$ python3 -q
>>> import numpy as np
>>> import numpy.linalg as la
>>> np.set_printoptions(suppress=True, linewidth=160)
>>> def rd(a):
...     return np.round(a, 4) + 0
... 
>>> f = np.array([-3, 3, 1, 2, 2, -2, 2, -5, -1])
>>> F = np.array([np.roll(f, i) for i in range(9)])
>>> F
array([[-3,  3,  1,  2,  2, -2,  2, -5, -1],
       [-1, -3,  3,  1,  2,  2, -2,  2, -5],
       [-5, -1, -3,  3,  1,  2,  2, -2,  2],
       [ 2, -5, -1, -3,  3,  1,  2,  2, -2],
       [-2,  2, -5, -1, -3,  3,  1,  2,  2],
       [ 2, -2,  2, -5, -1, -3,  3,  1,  2],
       [ 2,  2, -2,  2, -5, -1, -3,  3,  1],
       [ 1,  2,  2, -2,  2, -5, -1, -3,  3],
       [ 3,  1,  2,  2, -2,  2, -5, -1, -3]])
>>> other = la.inv(F)
>>> rd(la.inv(other))
array([[-3.,  3.,  1.,  2.,  2., -2.,  2., -5., -1.],
       [-1., -3.,  3.,  1.,  2.,  2., -2.,  2., -5.],
       [-5., -1., -3.,  3.,  1.,  2.,  2., -2.,  2.],
       [ 2., -5., -1., -3.,  3.,  1.,  2.,  2., -2.],
       [-2.,  2., -5., -1., -3.,  3.,  1.,  2.,  2.],
       [ 2., -2.,  2., -5., -1., -3.,  3.,  1.,  2.],
       [ 2.,  2., -2.,  2., -5., -1., -3.,  3.,  1.],
       [ 1.,  2.,  2., -2.,  2., -5., -1., -3.,  3.],
       [ 3.,  1.,  2.,  2., -2.,  2., -5., -1., -3.]])
>>> rd(la.cond(F))
np.float64(11.8403)
>>> rd(la.det(F) * other)
array([[122481., 355153., 196242., -24071., 245715., 175319., 101859., 200208.,  28977.],
       [ 28977., 122481., 355153., 196242., -24071., 245715., 175319., 101859., 200208.],
       [200208.,  28977., 122481., 355153., 196242., -24071., 245715., 175319., 101859.],
       [101859., 200208.,  28977., 122481., 355153., 196242., -24071., 245715., 175319.],
       [175319., 101859., 200208.,  28977., 122481., 355153., 196242., -24071., 245715.],
       [245715., 175319., 101859., 200208.,  28977., 122481., 355153., 196242., -24071.],
       [-24071., 245715., 175319., 101859., 200208.,  28977., 122481., 355153., 196242.],
       [196242., -24071., 245715., 175319., 101859., 200208.,  28977., 122481., 355153.],
       [355153., 196242., -24071., 245715., 175319., 101859., 200208.,  28977., 122481.]])
>>> rd(other)
array([[-0.0874, -0.2533, -0.14  ,  0.0172, -0.1753, -0.1251, -0.0727, -0.1428, -0.0207],
       [-0.0207, -0.0874, -0.2533, -0.14  ,  0.0172, -0.1753, -0.1251, -0.0727, -0.1428],
       [-0.1428, -0.0207, -0.0874, -0.2533, -0.14  ,  0.0172, -0.1753, -0.1251, -0.0727],
       [-0.0727, -0.1428, -0.0207, -0.0874, -0.2533, -0.14  ,  0.0172, -0.1753, -0.1251],
       [-0.1251, -0.0727, -0.1428, -0.0207, -0.0874, -0.2533, -0.14  ,  0.0172, -0.1753],
       [-0.1753, -0.1251, -0.0727, -0.1428, -0.0207, -0.0874, -0.2533, -0.14  ,  0.0172],
       [ 0.0172, -0.1753, -0.1251, -0.0727, -0.1428, -0.0207, -0.0874, -0.2533, -0.14  ],
       [-0.14  ,  0.0172, -0.1753, -0.1251, -0.0727, -0.1428, -0.0207, -0.0874, -0.2533],
       [-0.2533, -0.14  ,  0.0172, -0.1753, -0.1251, -0.0727, -0.1428, -0.0207, -0.0874]])
>>> cent = np.array([[0, 0, 0], [2, 2, 0]])
>>> rng = np.random.default_rng(221)
>>> M = rng.normal(size=(27, 2)) @ cent + np.array([-3, 0, 2])
>>> rd(M)
array([[-3.5022, -0.5022,  2.    ],
       [-3.8698, -0.8698,  2.    ],
       [-2.9426,  0.0574,  2.    ],
       [-1.0966,  1.9034,  2.    ],
       [-2.2213,  0.7787,  2.    ],
       [-2.6191,  0.3809,  2.    ],
       [-1.6106,  1.3894,  2.    ],
       [-2.1471,  0.8529,  2.    ],
       [-0.9716,  2.0284,  2.    ],
       [-2.8637,  0.1363,  2.    ],
       [-1.5856,  1.4144,  2.    ],
       [-3.3437, -0.3437,  2.    ],
       [-6.5864, -3.5864,  2.    ],
       [-1.9152,  1.0848,  2.    ],
       [-4.7611, -1.7611,  2.    ],
       [-3.1949, -0.1949,  2.    ],
       [-2.6773,  0.3227,  2.    ],
       [-2.4062,  0.5938,  2.    ],
       [-5.1078, -2.1078,  2.    ],
       [-8.1402, -5.1402,  2.    ],
       [-1.3814,  1.6186,  2.    ],
       [-3.7931, -0.7931,  2.    ],
       [-0.2221,  2.7779,  2.    ],
       [-9.1994, -6.1994,  2.    ],
       [-0.5456,  2.4544,  2.    ],
       [-2.2581,  0.7419,  2.    ],
       [-2.0065,  0.9935,  2.    ]])
>>> O, r_ = la.qr(F)
>>> np.allclose(r_.T @ r_, F.T @ F)
True
>>> rd(np.abs(np.diag(r_)))
array([7.8102, 7.7046, 7.0829, 6.3942, 4.6424, 4.6298, 3.1464, 3.082 , 2.4681])
